$ python3 -q
>>> import numpy as np
>>> np.set_printoptions(suppress=True, linewidth=100)
>>> sig = 10 * 0.9 ** np.arange(6)
>>> q, _ = np.linalg.qr(np.array([[-1.3, 0.7, 0.8, 0.0, -0.4, -1.2],
...     [-0.5, -0.7, 1.9, -0.4, 0.1, 1.3],
...     [1.0, 0.2, -0.7, 1.0, 1.1, 0.5],
...     [0.8, 2.0, 0.2, -0.3, 0.0, 1.0],
...     [0.4, 1.3, -0.8, 1.3, -1.9, 0.3],
...     [-0.1, 0.7, -1.9, 0.9, -1.0, -1.4]]))
>>> rng = np.random.default_rng(90)
>>> mat = rng.normal(size=(13, 6)) * sig @ q
>>> mat.round(2)
array([[-10.38,  11.66,  -1.06,  -1.21,   9.74,  -5.12],
       [-12.18,   9.48,  -0.78,  11.09,   9.37,   9.6 ],
       [  1.07,  -1.66,  -3.53,  12.22,  -2.57,  -2.47],
       [ 12.04,   1.6 ,   1.58,  -6.06,  13.58, -19.15],
       [ -7.52,   3.18,   7.76,   8.02,  -7.17,   1.19],
       [  9.91,  -6.8 ,   3.63, -16.4 ,  -1.73,  -2.65],
       [ -4.09,   6.13,  -4.93,  -8.75,   7.18,  -2.71],
       [  2.91,  14.82,   4.03, -12.95,   4.76, -17.17],
       [  6.07, -14.56,   1.2 , -14.3 ,  -5.41,  -2.94],
       [-17.52,   6.36,   5.44,   2.23,  20.74,  -6.91],
       [-13.73,  -1.51,  -8.6 ,   1.93,  -5.22,   6.36],
       [  1.73,   0.99,  -4.41,   5.09,   5.07,  -4.85],
       [ 14.89,  -0.6 ,   5.2 ,   8.02,  17.26,   5.82]])
>>> r0 = np.array([6, 3])
>>> np.round(np.cross(mat[0, :3], mat[1, :3]), 2)
array([ 1.01,  4.89, 43.68])
>>> vec = np.array([1, 1, 3, -1, -2, -2])
>>> y = mat @ vec
>>> np.round(np.linalg.solve(mat.T @ mat, mat.T @ y), 2)
array([ 1.,  1.,  3., -1., -2., -2.])
>>> y = y + 0.05 * rng.normal(size=13)
>>> y.round(2)
array([-10.  , -54.02, -13.26,  35.58,  22.94,  39.17, -12.93,  67.58,  26.15, -24.66, -45.28,
       -16.09, -24.27])
>>> coef, *_ = np.linalg.lstsq(mat, y)
>>> coef.round()
array([ 1.,  1.,  3., -1., -2., -2.])
>>> coef.round(2)
array([ 1.  ,  1.  ,  3.01, -1.  , -2.  , -2.  ])
>>> gram = np.cov(mat, rowvar=False)
>>> np.round(np.linalg.eigvalsh(gram)[::-1], 2)
array([176.5 , 118.32,  78.55,  32.47,  19.87,  17.9 ])
>>> gram.shape
(6, 6)
>>> np.round(mat.std(axis=0), 2)
array([10.07,  7.52,  4.64,  9.54,  8.69,  7.97])
>>> Ac = mat - mat.mean(axis=0)
>>> U, sig, Vt = np.linalg.svd(Ac, full_matrices=False)
>>> np.abs(U[:, 0]).argmax()
np.int64(1)
>>> np.linalg.matrix_rank(Ac)
np.int64(6)
>>> np.round(Vt[0] * np.sign(Vt[0, np.abs(Vt[0]).argmax()]), 2)
array([ 0.65, -0.28,  0.08, -0.59, -0.11, -0.36])
>>> np.abs(Vt[0]).argmax()
np.int64(0)
>>> r0 = np.array([0, 0, -3, -3, 3]) + 0.5
>>> X = np.eye(5) - 2 * np.outer(r0, r0) / (r0 @ r0)
>>> X.round(2)
array([[ 0.98, -0.02,  0.1 ,  0.1 , -0.14],
       [-0.02,  0.98,  0.1 ,  0.1 , -0.14],
       [ 0.1 ,  0.1 ,  0.5 , -0.5 ,  0.69],
       [ 0.1 ,  0.1 , -0.5 ,  0.5 ,  0.69],
       [-0.14, -0.14,  0.69,  0.69,  0.03]])
>>> P = np.triu(np.array([[1, 2, 0, 0, 0],
...     [3, 2, 3, 0, 1],
...     [3, 3, 1, 0, 2],
...     [1, 3, 1, 2, 2],
...     [2, 0, 3, 1, 1]]), 1) + np.eye(5)
>>> A2 = P @ X @ np.linalg.inv(P)
>>> A2.round(2)
array([[ 0.94,  0.06,  0.12,  0.3 , -1.31],
       [ 0.14,  0.86, -0.28, -0.69,  3.05],
       [-0.18,  0.18,  1.36,  0.89, -3.92],
       [-0.18,  0.18,  0.36,  1.89, -3.92],
       [-0.14,  0.14,  0.28,  0.69, -2.05]])
>>> np.round(P @ X - X @ P, 2)
array([[-0.04,  0.  ,  0.26,  0.2 , -0.65],
       [ 0.16,  0.2 , -0.73, -0.79,  0.73],
       [-0.28, -0.48,  1.09,  1.39, -0.06],
       [-0.28, -0.48,  1.09,  1.39, -0.06],
       [ 0.  ,  0.28,  0.42,  0.  , -2.63]])
>>> W1 = np.array([[0, 2], [0, -2], [2, -1], [1, 0], [1, -1]])
>>> coef = np.array([-2, 0])
>>> hid = np.maximum(A2 @ W1 + coef, 0)
>>> (hid > 0).astype(int)
array([[0, 1],
       [0, 0],
       [0, 1],
       [0, 1],
       [0, 1]])
>>> (hid > 0).mean(axis=0)
array([0. , 0.8])
>>> cent = np.array([[0, 1], [1, 0]])
>>> W1 @ cent
array([[ 2,  0],
       [-2,  0],
       [-1,  2],
       [ 0,  1],
       [-1,  1]])
>>> (hid @ cent).round(6).argmax(axis=1)
array([0, 0, 0, 0, 0])
>>> np.round(hid @ cent, 2)
array([[2.95, 0.  ],
       [0.  , 0.  ],
       [1.85, 0.  ],
       [2.85, 0.  ],
       [1.22, 0.  ]])
>>> E = np.array([[-1.4, -1.9, 1.1, 0.6, 0.6, -1.0],
...     [-1.4, -1.1, 0.2, 1.4, 0.6, -0.2],
...     [-0.9, 0.6, 2.0, -0.8, 1.8, 1.6],
...     [-0.3, 1.6, -0.2, 0.1, -0.4, 1.7],
...     [1.7, 0.4, -0.9, -1.5, -2.0, -0.4],
...     [1.0, -1.4, -0.5, 0.7, 0.9, -0.4],
...     [1.6, -0.1, 0.1, 0.5, -0.6, -0.6],
...     [-0.9, -0.8, 0.3, 0.3, 0.9, -0.9],
...     [0.9, -0.1, -0.5, -0.4, 1.6, 0.7],
...     [-0.5, 0.4, 1.6, 0.8, -0.9, 0.4],
...     [0.2, -1.0, -0.5, -1.0, -0.8, -0.1],
...     [-2.0, 0.5, 0.6, -0.2, -0.7, -0.2]])
>>> E[:, 4] *= 5
>>> E
array([[ -1.4,  -1.9,   1.1,   0.6,   3. ,  -1. ],
       [ -1.4,  -1.1,   0.2,   1.4,   3. ,  -0.2],
       [ -0.9,   0.6,   2. ,  -0.8,   9. ,   1.6],
       [ -0.3,   1.6,  -0.2,   0.1,  -2. ,   1.7],
       [  1.7,   0.4,  -0.9,  -1.5, -10. ,  -0.4],
       [  1. ,  -1.4,  -0.5,   0.7,   4.5,  -0.4],
       [  1.6,  -0.1,   0.1,   0.5,  -3. ,  -0.6],
       [ -0.9,  -0.8,   0.3,   0.3,   4.5,  -0.9],
       [  0.9,  -0.1,  -0.5,  -0.4,   8. ,   0.7],
       [ -0.5,   0.4,   1.6,   0.8,  -4.5,   0.4],
       [  0.2,  -1. ,  -0.5,  -1. ,  -4. ,  -0.1],
       [ -2. ,   0.5,   0.6,  -0.2,  -3.5,  -0.2]])
>>> Ac = (E - E.mean(axis=0)) / E.std(axis=0)
>>> np.argwhere(np.abs(Ac) > 2)
array([], shape=(0, 2), dtype=int64)
>>> np.round(Ac.std(axis=0), 2)
array([1., 1., 1., 1., 1., 1.])
>>> coef = np.linalg.lstsq(np.delete(Ac, 1, axis=1), Ac[:, 1])[0]
>>> np.abs(coef).argmax()
np.int64(4)
>>> coef.round(2)
array([ 0.02,  0.09, -0.05, -0.48,  0.8 ])
>>> round(float(1 - np.var(Ac[:, 1] - np.delete(Ac, 1, axis=1) @ coef)), 2)
0.77
